$ python3 -q
>>> import numpy as np
>>> np.set_printoptions(suppress=True, linewidth=140)
>>> def rd(a):
...     return np.round(a, 2) + 0
... 
>>> data = np.load("m.npy")
>>> data
array([[ 0,  1,  0,  0,  0,  0,  0],
       [ 0,  0,  3,  0,  0,  0,  0],
       [ 0,  0,  0,  0,  0,  3,  0],
       [-2,  0,  0,  0,  0,  0,  0],
       [ 0,  0,  0,  0,  0,  0, -2],
       [ 0,  0,  0, -3,  0,  0,  0],
       [ 0,  0,  0,  0, -2,  0,  0]])
>>> # splits into 2 blocks
>>> B = data / np.linalg.norm(data, axis=1, keepdims=True)
>>> cov = B @ B.T
>>> (np.abs(cov) > 0.9).astype(int)
array([[1, 0, 0, 0, 0, 0, 0],
       [0, 1, 0, 0, 0, 0, 0],
       [0, 0, 1, 0, 0, 0, 0],
       [0, 0, 0, 1, 0, 0, 0],
       [0, 0, 0, 0, 1, 0, 0],
       [0, 0, 0, 0, 0, 1, 0],
       [0, 0, 0, 0, 0, 0, 1]])
>>> (cov - 2 * np.eye(7)).round(6).argmax(axis=1)
array([1, 0, 0, 0, 0, 0, 0])
>>> np.flatnonzero(np.linalg.matrix_power((data != 0) + (data.T != 0) + np.eye(7), 7)[3])
array([0, 1, 2, 3, 5])
>>> feats = np.array([[0, 1], [1, 0]])
>>> # orthonormal columns
>>> r0, r1 = feats[1], feats[0]
>>> r0 @ r1
np.int64(0)
>>> p = (r0 @ r1) / (r0 @ r0) * r0
>>> np.outer(r0, r1)
array([[0, 1],
       [0, 0]])
>>> (r1 - p) @ r0
np.float64(0.0)
>>> rd(np.linalg.norm(r0 + r1) ** 2 + np.linalg.norm(r0 - r1) ** 2)
np.float64(4.0)
>>> np.linalg.matrix_rank(np.outer(r0, r1))
np.int64(1)
>>> p
array([0., 0.])
>>> B = feats / np.sqrt((feats ** 2).mean(axis=1, keepdims=True))
>>> np.linalg.matrix_rank(feats - feats.mean(axis=1, keepdims=True))
np.int64(1)
>>> rd(B[0])
array([0.  , 1.41])
>>> B = np.linalg.inv(feats)
>>> (np.abs(B) > 1e-9).astype(int)
array([[0, 1],
       [1, 0]])
>>> rd(np.linalg.det(feats) * np.linalg.det(B))
np.float64(1.0)
>>> rd(np.linalg.det(feats) * B)
array([[ 0., -1.],
       [-1.,  0.]])
>>> rd(np.linalg.cond(feats))
np.float64(1.0)
>>> np.einsum("ij,ji->", feats, feats)
np.int64(2)
>>> rd(np.linalg.eigvals(feats))
array([ 1., -1.])
>>> rd(np.linalg.det(feats[::-1]))
np.float64(1.0)
>>> rd(np.linalg.det(feats.T))
np.float64(-1.0)
>>> np.kron(np.eye(2, dtype=int), feats)
array([[0, 1, 0, 0],
       [1, 0, 0, 0],
       [0, 0, 0, 1],
       [0, 0, 1, 0]])
>>> hat = np.triu(np.array([[-5, -2], [1, -3]]), 1) + np.eye(2)
>>> B = hat @ feats @ np.linalg.inv(hat)
>>> rd(np.linalg.det(B))
np.float64(-1.0)
>>> np.trace(B), np.trace(feats)
(np.float64(0.0), np.int64(0))
>>> B
array([[-2., -3.],
       [ 1.,  2.]])
>>> F = np.load("data.npy")
>>> F
array([[ 3,  3,  0,  1,  3],
       [ 5,  3,  1,  4,  3],
       [ 7,  6,  3,  6,  6],
       [10,  9,  5,  6,  6],
       [12, 10,  6,  9,  7],
       [14, 10,  8, 10,  7],
       [17, 12,  8, 10,  9],
       [19, 13,  9, 10,  9],
       [19, 13, 10, 12, 10],
       [19, 13, 10, 12, 10],
       [19, 13, 10, 13, 10],
       [22, 15, 10, 15, 13],
       [24, 17, 10, 17, 14],
       [24, 19, 11, 18, 17],
       [27, 19, 13, 21, 20],
       [30, 22, 16, 22, 20],
       [33, 23, 17, 23, 20],
       [36, 24, 20, 24, 22],
       [38, 24, 23, 27, 25],
       [40, 26, 25, 30, 26],
       [41, 28, 28, 32, 27],
       [42, 28, 31, 32, 28],
       [45, 29, 32, 33, 28],
       [47, 32, 35, 33, 31]])
>>> # rows 8 and 9 are equal
>>> left, s, Vt = np.linalg.svd(F)
>>> rd(s)
array([226.68,  13.9 ,   7.03,   4.03,   3.31])
>>> np.argmax(s[:-1] / (s[1:] + 1e-6)) + 1
np.int64(1)
>>> B = left[:, :1] @ np.diag(s[:1]) @ Vt[:1]
>>> rd(np.linalg.norm(F - B) / np.linalg.norm(F))
np.float64(0.07)
>>> rd(np.abs(F - B).max())
np.float64(5.28)
>>> rd(np.linalg.norm(F - B, 2)), rd(s[1])
(np.float64(13.9), np.float64(13.9))
>>> np.linalg.matrix_rank(B)
np.int64(1)
